$ python3 -q
>>> import numpy as np
>>> from numpy import linalg as LA
>>> np.set_printoptions(precision=1, suppress=True, linewidth=140, legacy="1.25")
>>> M = np.array([[-1, 2, 1, 3], [3, -1, 2, 1], [1, 3, -1, 2], [2, 1, 3, -1]])
>>> ang = np.radians(30)
>>> R = np.eye(4)
>>> R[2, 2] = R[3, 3] = np.cos(ang)
>>> R[2, 3], R[3, 2] = -np.sin(ang), np.sin(ang)
>>> R
array([[ 1. ,  0. ,  0. ,  0. ],
       [ 0. ,  1. ,  0. ,  0. ],
       [ 0. ,  0. ,  0.9, -0.5],
       [ 0. ,  0. ,  0.5,  0.9]])
>>> other = M @ R.T
>>> other
array([[-1. ,  2. , -0.6,  3.1],
       [ 3. , -1. ,  1.2,  1.9],
       [ 1. ,  3. , -1.9,  1.2],
       [ 2. ,  1. ,  3.1,  0.6]])
>>> print(np.abs(other - M).max(axis=0))
[0.  0.  1.6 1.6]
>>> print(LA.svd(M, compute_uv=False), LA.svd(other, compute_uv=False))
[5.  5.  2.2 2.2] [5.  5.  2.2 2.2]
>>> rng = np.random.default_rng(99)
>>> z = rng.integers(0, 3, 4)
>>> data = np.array([[-1, -2, 3, -3], [-2, -1, 2, 1], [-2, 1, -2, 0], [1, 0, 2, 0]]) * (z[:, None] == z)
>>> data
array([[-1,  0,  3,  0],
       [ 0, -1,  0,  1],
       [-2,  0, -2,  0],
       [ 0,  0,  0,  0]])
>>> hat = np.triu(np.array([[2, 0, 1, -2], [1, 2, 0, -1], [0, -1, 1, -2], [0, -2, 0, -1]]), 1) + np.eye(4)
>>> other = hat @ data @ LA.inv(hat)
>>> hat @ data - data @ hat
array([[-2.,  0., -1.,  4.],
       [ 0.,  0.,  0., -1.],
       [ 0.,  0.,  2., -8.],
       [ 0.,  0.,  0.,  0.]])
>>> print(LA.matrix_rank(other))
3
>>> other
array([[-3.,  0.,  4.,  2.],
       [ 0., -1.,  0.,  0.],
       [-2.,  0.,  0., -4.],
       [ 0.,  0.,  0.,  0.]])
>>> LA.determinant(other)
Traceback (most recent call last):
  File "<python-input-22>", line 1, in <module>
    LA.determinant(other)
    ^^^^^^^^^^^^^^
AttributeError: module 'numpy.linalg' has no attribute 'determinant'
>>> (other - other.T) / 2
array([[ 0.,  0.,  3.,  1.],
       [ 0.,  0.,  0.,  0.],
       [-3.,  0.,  0., -2.],
       [-1.,  0.,  2.,  0.]])
>>> LA.matrix_power(other, 4)
array([[ -71.,    0.,   84.,   26.],
       [   0.,    1.,    0.,    0.],
       [ -42.,    0.,   -8., -100.],
       [   0.,    0.,    0.,    0.]])
>>> np.allclose(other @ other.T, other.T @ other)
False
>>> round(np.abs(LA.eigvals(other)).max(), 1)
2.8
>>> W1 = np.array([[-2, 3], [2, -1], [-1, 3], [-1, 3]])
>>> beta = np.array([3, 3])
>>> hid = np.maximum(data @ W1 + beta, 0)
>>> (hid > 0).astype(int)
array([[1, 1],
       [0, 1],
       [1, 0],
       [1, 1]])
>>> print(LA.matrix_rank(hid))
2
>>> (hid > 0).mean(axis=0)
array([0.8, 0.8])
>>> C = np.array([[-2, 3, 1], [-2, 2, 2]])
>>> hid @ C
array([[-22,  24,  20],
       [-14,  14,  14],
       [-18,  27,   9],
       [-12,  15,   9]])
>>> np.abs(np.diag(LA.qr(data)[1])) > 1e-9
array([ True,  True,  True, False])
>>> other = data + rng.integers(-2, 3, (4, 3)) @ rng.integers(-2, 3, (3, 4))
>>> other
array([[ 3, -2,  5, -4],
       [-3,  2, -7,  0],
       [ 0, -1, -1, -2],
       [-1,  4,  0, -3]])
>>> print(LA.matrix_rank(other - data, tol=1e-8))
3
>>> np.round(LA.svd(other - data, compute_uv=False), 1) + 0
array([9.7, 5.9, 3.7, 0. ])
>>> W0 = np.load("mat.npy")
>>> W0
array([[ 7, -8, -7,  9],
       [ 0, -8, -5,  5],
       [ 0,  0,  1, -7],
       [ 0,  0,  0,  0]])
>>> np.allclose(M @ M.T, M.T @ M)
True
>>> Uu, sigma, VT = LA.svd(W0)
>>> print(sigma)
[18.9  5.5  4.3  0. ]
>>> other = Uu[:, :3] @ np.diag(sigma[:3]) @ VT[:3]
>>> print(round(np.abs(W0 - other).max(), 1))
0.0
>>> round(float(LA.norm(W0 - other, 2)), 1), sigma[3]
(0.0, 0.0)
>>> K = np.array([[-2.0, 1.0, 1.0, 1.0],
...     [1.0, -2.0, 1.0, 1.0],
...     [1.0, 1.0, -2.0, 1.0],
...     [1.0, 1.0, 1.0, -2.0]])
>>> x0 = np.array([0, 2, 1, 2])
>>> y = K @ x0
>>> beta, lr = np.zeros(4), 1 / LA.norm(K, 2) ** 2
>>> for i in range(3):
...     beta -= lr * K.T @ (K @ beta - y)
...     if i % 1 == 0: print(i, round(LA.norm(K @ beta - y), 1))
... 
0 2.2
1 2.0
2 1.8
>>> beta
array([-0.9,  1.1,  0.1,  1.1])
>>> round(LA.cond(K), 1)
3.0
>>> np.round(np.poly(K), 1) + 0
array([  1.,   8.,  18.,   0., -27.])
>>> print(np.kron(np.eye(2, dtype=int), K))
[[-2.  1.  1.  1. -0.  0.  0.  0.]
 [ 1. -2.  1.  1.  0. -0.  0.  0.]
 [ 1.  1. -2.  1.  0.  0. -0.  0.]
 [ 1.  1.  1. -2.  0.  0.  0. -0.]
 [-0.  0.  0.  0. -2.  1.  1.  1.]
 [ 0. -0.  0.  0.  1. -2.  1.  1.]
 [ 0.  0. -0.  0.  1.  1. -2.  1.]
 [ 0.  0.  0. -0.  1.  1.  1. -2.]]
>>> f = np.array([0, 0, 4, 3]) + 0.5
>>> A = np.eye(4) - 2 * np.outer(f, f) / (f @ f)
>>> A.round(1) + 0
array([[ 1. ,  0. , -0.1, -0.1],
       [ 0. ,  1. , -0.1, -0.1],
       [-0.1, -0.1, -0.2, -1. ],
       [-0.1, -0.1, -1. ,  0.3]])
>>> evals, vecs = LA.eigh(A)
>>> x0 = np.array([0, 2, 1, 0])
>>> round(x0 @ A @ x0 / (x0 @ x0), 1), np.round(evals[0], 1), round(evals[-1], 1)
(0.6, -1.0, 1.0)
>>> np.round(vecs * np.abs(evals) @ vecs.T, 1) + 0
array([[1., 0., 0., 0.],
       [0., 1., 0., 0.],
       [0., 0., 1., 0.],
       [0., 0., 0., 1.]])
>>> round(float(x0 @ A @ x0), 1)
3.2
